$ python -q
>>> import numpy as np
>>> import numpy.linalg as la
>>> np.set_printoptions(suppress=True, linewidth=140)
>>> arr = np.load("out17.npy")
>>> arr
array([[-0.26,  3.03,  0.52],
       [-1.02, -1.45,  3.39],
       [-2.69, -1.39, -0.38],
       [-2.12, -2.18, -0.73]])
>>> hat = arr @ la.solve(arr.T @ arr, arr.T)
>>> print(np.trace(hat))
3.0
>>> rng = np.random.default_rng(528)
>>> Y = arr + rng.integers(-2, 3, (4, 1)) @ rng.integers(-2, 3, (1, 3))
>>> Y.round(2)
array([[ 1.74,  3.03, -1.48],
       [-3.02, -1.45,  5.39],
       [-1.69, -1.39, -1.38],
       [-1.12, -2.18, -1.73]])
>>> np.abs(Y - arr).sum(axis=1)
array([4., 4., 2., 2.])
>>> print(np.round(Y - arr, 2))
[[ 2.  0. -2.]
 [-2.  0.  2.]
 [ 1.  0. -1.]
 [ 1.  0. -1.]]
>>> print(la.matrix_rank(Y - arr, tol=1e-8))
1
>>> lab = rng.permutation(3)
>>> Y = arr[:, lab] * rng.choice([-1, 1], 3)
>>> print(Y)
[[ 0.52  0.26 -3.03]
 [ 3.39  1.02  1.45]
 [-0.38  2.69  1.39]
 [-0.73  2.12  2.18]]
>>> Uu, _, Vh = la.svd(arr.T @ Y)
>>> lab
array([2, 0, 1])
>>> np.round(la.lstsq(arr, Y)[0], 2) + 0
array([[ 0., -1.,  0.],
       [ 0.,  0., -1.],
       [ 1.,  0.,  0.]])
>>> A = np.load("m.npy")
>>> A
array([[2, 0, 2, 0],
       [1, 0, 1, 0],
       [2, 0, 2, 0],
       [1, 0, 1, 0]])
>>> la.lstsq(A[:-1].T, A[-1])[2]
np.int32(1)
>>> round(np.trace(la.pinv(A) @ A), 2)
np.float64(1.0)
>>> np.unique(A.round(6), axis=0).shape
(2, 4)
>>> np.abs(np.diag(la.qr(A)[1])) > 1e-9
array([ True, False, False, False])
>>> r = la.matrix_rank(A)
>>> r
np.int64(1)
>>> null = la.svd(A)[2][r:].T
>>> [int(la.matrix_rank(np.delete(A, i, axis=0))) for i in range(4)]
[1, 1, 1, 1]
>>> [int(la.matrix_rank(A[:, :j + 1])) for j in range(4)]
[1, 1, 1, 1]
>>> null.shape
(4, 3)
>>> np.round(A @ null, 2) + 0
array([[0., 0., 0.],
       [0., 0., 0.],
       [0., 0., 0.],
       [0., 0., 0.]])
>>> np.round(null @ null.T, 2)
array([[ 0.5,  0. , -0.5,  0. ],
       [ 0. ,  1. ,  0. ,  0. ],
       [-0.5,  0. ,  0.5,  0. ],
       [ 0. ,  0. ,  0. ,  1. ]])
>>> print(la.matrix_rank(A.T @ A), la.matrix_rank(A @ A.T))
1 1
>>> x = np.array([-6, -4, -3])
>>> rhs = arr @ x
>>> c, lr = np.zeros(3), 1 / la.norm(arr, 2) ** 2
>>> for i in range(30):
...     c -= lr * arr.T @ (arr @ c - rhs)
...     if i % 5 == 0: print(i, round(la.norm(arr @ c - rhs), 2))
... 
0 8.15
5 1.17
10 0.29
15 0.07
20 0.02
25 0.0
>>> c.round(2)
array([-6., -4., -3.])
>>> [round(float(x), 2) for x in la.svd(A, compute_uv=False)[:3]]
[4.47, 0.0, 0.0]
>>> np.argsort(-la.norm(A, axis=0).round(6), kind="stable")[:3]
array([0, 2, 1])
>>> la.cond(A) > 100
np.True_
>>> np.round(np.poly(A), 2) + 0
array([ 1., -4.,  0.,  0.,  0.])
>>> np.kron(np.eye(2, dtype=int), A)
array([[2, 0, 2, 0, 0, 0, 0, 0],
       [1, 0, 1, 0, 0, 0, 0, 0],
       [2, 0, 2, 0, 0, 0, 0, 0],
       [1, 0, 1, 0, 0, 0, 0, 0],
       [0, 0, 0, 0, 2, 0, 2, 0],
       [0, 0, 0, 0, 1, 0, 1, 0],
       [0, 0, 0, 0, 2, 0, 2, 0],
       [0, 0, 0, 0, 1, 0, 1, 0]])
>>> m1 = np.loadtxt("run11.csv", delimiter=",")
>>> m1
array([[ 2.05,  1.  , -2.  ,  2.  ],
       [ 1.  ,  0.05, -1.  ,  0.  ],
       [-1.  , -1.  , -0.95,  2.  ],
       [ 2.  ,  1.  , -2.  ,  2.05]])
>>> hat = np.triu(np.array([[-1, 3, -2, 1], [3, 3, 0, -1], [1, 2, 2, 3], [1, -1, -3, 0]]), 1) + np.eye(4)
>>> Y = hat @ m1 @ la.inv(hat)
>>> la.matrix_rank(Y)
np.int64(4)
>>> Y.round(2)
array([[  9.05, -23.  ,  13.  , -71.  ],
       [ -1.  ,   2.05,  -1.  ,   4.  ],
       [  5.  , -13.  ,   3.05, -19.  ],
       [  2.  ,  -5.  ,   2.  , -10.95]])
>>> np.round(np.poly(Y), 2)
array([ 1.  , -3.2 , -3.54,  2.38, -0.11])
>>> round(np.trace(Y), 2), round(np.trace(m1), 2)
(np.float64(3.2), np.float64(3.2))
>>> Y = np.array([[3, -3, 3], [3, 2, 2], [-1, 1, 2], [-2, 3, 3]])
>>> np.round(Y.T @ m1.T, 2)
array([[ 7.15,  4.15, -9.05,  6.9 ],
       [-0.15, -3.9 ,  6.05,  0.15],
       [10.15,  1.1 , -0.9 , 10.15]])
>>> print(la.matrix_rank(m1 @ Y))
3
>>> np.vstack([m1, Y.T]).shape
(7, 4)
>>> W0 = np.array([[-1, 0, 1], [2, 3, 4], [5, 6, 7], [8, 9, 10]])
>>> x = np.array([-6, 3, -5, -5])
>>> h = np.maximum(A @ x, 0)
>>> np.maximum(A @ x, 0) - np.maximum(-A @ x, 0)
array([-22, -11, -22, -11])
>>> A * (h > 1e-9)[:, None]
array([[0, 0, 0, 0],
       [0, 0, 0, 0],
       [0, 0, 0, 0],
       [0, 0, 0, 0]])
>>> np.flatnonzero(h > 1e-9)
array([], dtype=int64)
>>> A.T @ h
array([0, 0, 0, 0])
>>> r0 = np.array([0, -1])
>>> np.correlate(W0[1], W0[3], "full")
array([20, 48, 83, 60, 32])
>>> np.array([np.convolve(row, r0, "same") for row in W0])
array([[ 0,  1,  0],
       [ 0, -2, -3],
       [ 0, -5, -6],
       [ 0, -8, -9]])
>>> np.polyval(r0, W0[1])
array([-1, -1, -1])
>>> feats = np.load("data.npy")
>>> feats
array([[ 2, -2, -1],
       [ 2,  0,  2],
       [ 0,  1,  2]])
>>> np.argsort(-la.norm(feats, axis=0).round(6), kind="stable")[:3]
array([2, 0, 1])
>>> [round(float(x), 2) for x in la.svd(feats, compute_uv=False)[:3]]
[3.4, 3.22, 0.18]
>>> hat = np.triu(np.array([[9, -4, 3], [4, 8, -2], [-1, -8, -8]]), 1) + np.eye(3)
>>> Y = hat @ feats @ la.inv(hat)
>>> hat @ feats - feats @ hat
array([[ -8.,  11., -12.],
       [  0.,   6., -10.],
       [  0.,   0.,   2.]])
>>> print(np.round(np.poly(Y), 2))
[ 1. -4.  6. -2.]
>>> round(la.det(Y), 2)
np.float64(2.0)
>>> print(np.trace(Y), np.trace(feats))
4.0 4
>>> q, Rm = la.qr(feats)
>>> print(np.round(q @ Rm, 2) + 0)
[[ 2. -2. -1.]
 [ 2.  0.  2.]
 [ 0.  1.  2.]]
>>> np.round(np.trace(q @ q.T), 2)
np.float64(3.0)
>>> Rm.round(2)
array([[-2.83,  1.41, -0.71],
       [ 0.  , -1.73, -2.89],
       [ 0.  ,  0.  ,  0.41]])
>>> q.round(2)
array([[-0.71,  0.58,  0.41],
       [-0.71, -0.58, -0.41],
       [-0.  , -0.58,  0.82]])
>>> np.round(q.T @ q, 2) + 0
array([[1., 0., 0.],
       [0., 1., 0.],
       [0., 0., 1.]])
>>> q.shape, Rm.shape
((3, 3), (3, 3))
>>> np.round(np.abs(np.diag(Rm)), 2)
array([2.83, 1.73, 0.41])
>>> Uu, sigma, Vh = la.svd(feats)
>>> sigma.round(2)
array([3.4 , 3.22, 0.18])
>>> np.argmax(sigma[:-1] / (sigma[1:] + 1e-6)) + 1
np.int64(2)
>>> Y = Uu[:, :2] @ np.diag(sigma[:2]) @ Vh[:2]
>>> round(la.norm(feats - Y, 2), 2), np.round(sigma[2], 2)
(np.float64(0.18), np.float64(0.18))
>>> print(round(la.norm(feats - Y) / la.norm(feats), 2))
0.04
>>> la.matrix_rank(feats, rtol=0.05)
np.int64(3)
>>> print(round(np.abs(feats - Y).max(), 2))
0.1
>>> def softmax(z):
...     e = np.exp(z - z.max(axis=-1, keepdims=True))
...     return e / e.sum(axis=-1, keepdims=True)
... 
>>> np.round(softmax(10 * feats[2]), 2) + 0
array([0., 0., 1.])
>>> S = feats @ feats.T / np.sqrt(3)
>>> np.round(softmax(S), 2) + 0
array([[0.98, 0.02, 0.  ],
       [0.03, 0.88, 0.09],
       [0.  , 0.36, 0.64]])
>>> np.round(softmax(S)[2] @ feats, 2)
array([0.72, 0.63, 1.99])
>>> K = np.load("mat.npy")
>>> K
array([[-3.98,  4.22, -1.49],
       [ 0.87, -1.04,  0.18],
       [ 2.8 , -3.15,  1.29],
       [ 1.95, -2.11,  1.06],
       [ 1.03, -0.99,  0.56],
       [ 2.4 , -2.82,  1.05],
       [-1.13,  1.02, -0.23],
       [ 4.78, -4.89,  1.95],
       [-0.91,  0.91, -0.15],
       [ 3.17, -3.14,  1.58],
       [ 5.42, -5.31,  2.66],
       [-3.66,  3.32, -1.47],
       [-3.56,  3.09, -1.44],
       [-1.02,  1.11, -0.2 ]])
>>> x = np.array([0, -3, -5])
>>> rhs = K @ x
>>> np.round(la.lstsq(K, rhs)[0], 2) + 0
array([ 0., -3., -5.])
>>> print(np.round(la.pinv(K) @ K, 2) + 0)
[[1. 0. 0.]
 [0. 1. 0.]
 [0. 0. 1.]]
>>> rhs.round(2)
array([-5.21,  2.22,  3.  ,  1.03,  0.17,  3.21, -1.91,  4.92, -1.98,  1.52,  2.63, -2.61, -2.07, -2.33])
>>> rhs = rhs + 0.3 * rng.normal(size=14)
>>> print(rhs.round(2))
[-5.45  2.55  3.23  1.   -0.03  3.15 -1.95  4.87 -2.07  1.6   2.72 -2.31 -2.32 -2.06]
>>> c, *_ = la.lstsq(K, rhs)
>>> print(round(la.norm(rhs - K @ c), 2))
0.69
>>> c.round(2)
array([-0.09, -3.13, -5.07])
>>> Uu, sigma, Vh = la.svd(K)
>>> print(np.argmax(sigma[:-1] / (sigma[1:] + 1e-6)) + 1)
1
>>> sigma.round(2)
array([16.66,  0.76,  0.57])
>>> Y = Uu[:, :1] @ np.diag(sigma[:1]) @ Vh[:1]
>>> round(la.norm(K - Y, 2), 2), round(float(sigma[1]), 2)
(np.float64(0.76), 0.76)
>>> la.matrix_rank(Y)
np.int64(1)
>>> mat = np.load("dump.npy")
>>> mat
array([[ 0,  1,  0,  1],
       [ 2, -2,  2, -2],
       [ 0,  1,  0,  1],
       [ 2, -2,  2, -2]])
>>> hat = np.triu(np.array([[1, 3, -1, -2], [-2, -1, 3, -3], [-1, 1, 1, 0], [-1, -2, 1, -3]]), 1) + np.eye(4)
>>> Y = hat @ mat @ la.inv(hat)
>>> la.matrix_rank(Y)
np.int64(2)
>>> print(hat @ mat - mat @ hat)
[[ 2. -3. -1.  0.]
 [-6.  3.  2.  7.]
 [ 0.  0. -3.  3.]
 [ 0. -6.  8. -2.]]
>>> Y
array([[  2.,  -8.,  28., -22.],
       [ -4.,  19., -65.,  56.],
       [  0.,   1.,  -3.,   4.],
       [  2.,  -8.,  28., -22.]])
>>> np.round(np.poly(Y), 2) + 0
array([ 1.,  4., -8.,  0.,  0.])
